$ python -q
>>> import numpy as np
>>> np.set_printoptions(precision=1, suppress=True, linewidth=100)
>>> other = np.array([[3, 2], [2, 1]])
>>> F = np.kron(np.eye(2, dtype=int), other)
>>> print(F)
[[3 2 0 0]
 [2 1 0 0]
 [0 0 3 2]
 [0 0 2 1]]
>>> # symmetric, so the eigenvalues are real
>>> print((F - F.T) / 2)
[[0. 0. 0. 0.]
 [0. 0. 0. 0.]
 [0. 0. 0. 0.]
 [0. 0. 0. 0.]]
>>> M = np.load("arr.npy")
>>> print(M)
[[ 3. -4.  4.]
 [ 4. -5.  4.]
 [ 4. -4.  3.]]
>>> x = np.array([-3, 2, -1])
>>> h1 = np.maximum(M @ x, 0)
>>> print(np.maximum(M @ x, 0) - np.maximum(-M @ x, 0))
[-21. -26. -23.]
>>> print(np.tanh(M @ x))
[-1. -1. -1.]
>>> print(np.flatnonzero(h1 > 1e-9))
[]
>>> print(np.maximum(M @ (3 * x), 0))
[0. 0. 0.]
>>> print(M * (h1 > 1e-9)[:, None])
[[ 0. -0.  0.]
 [ 0. -0.  0.]
 [ 0. -0.  0.]]
>>> K = np.load("run6.npy")
>>> print(K.round(1) + 0)
[[ 0.  -0.7  2.6 -4.1  0.9 -0.7]
 [-1.1  0.9  1.3  2.4 -3.   2.5]
 [ 2.3  0.6  1.5 -0.4 -2.6  3.1]
 [-3.4 -1.9  1.1 -1.3 -2.4 -0.9]
 [-0.9 -4.1  0.5 -1.2  1.3 -2. ]
 [-1.9  3.6  1.2 -2.6 -0.1  0.1]
 [-3.1  2.4  0.9 -3.  -0.3  0.1]
 [ 3.4 -0.2 -3.5  0.5  0.9  0.4]
 [ 2.8 -1.2  3.1  0.6  2.4  0. ]
 [-2.7 -2.8 -1.1  2.1 -0.4 -2. ]]
>>> print(np.linalg.svd(K, compute_uv=False))
[9.  8.3 7.2 5.8 3.6 0.8]
>>> print(np.unravel_index(np.abs(K).argmax(), K.shape))
(np.int64(4), np.int64(1))
>>> print(K.sum(axis=0))
[-4.5 -3.5  7.6 -6.9 -3.4  0.7]
>>> print(K.sum(axis=1))
[-2.   3.1  4.5 -8.9 -6.4  0.4 -2.9  1.5  7.6 -6.9]
>>> print(round(float(np.linalg.norm(K)), 1))
15.8
>>> print(np.round(np.diff(K, axis=0), 1) + 0)
[[-1.1  1.6 -1.3  6.5 -3.9  3.3]
 [ 3.4 -0.2  0.2 -2.9  0.3  0.6]
 [-5.8 -2.5 -0.4 -0.9  0.2 -4. ]
 [ 2.6 -2.3 -0.6  0.1  3.7 -1.1]
 [-1.   7.7  0.7 -1.4 -1.4  2.1]
 [-1.2 -1.2 -0.3 -0.4 -0.2  0. ]
 [ 6.5 -2.6 -4.4  3.5  1.2  0.2]
 [-0.5 -1.   6.6  0.   1.4 -0.4]
 [-5.5 -1.6 -4.2  1.6 -2.8 -2. ]]
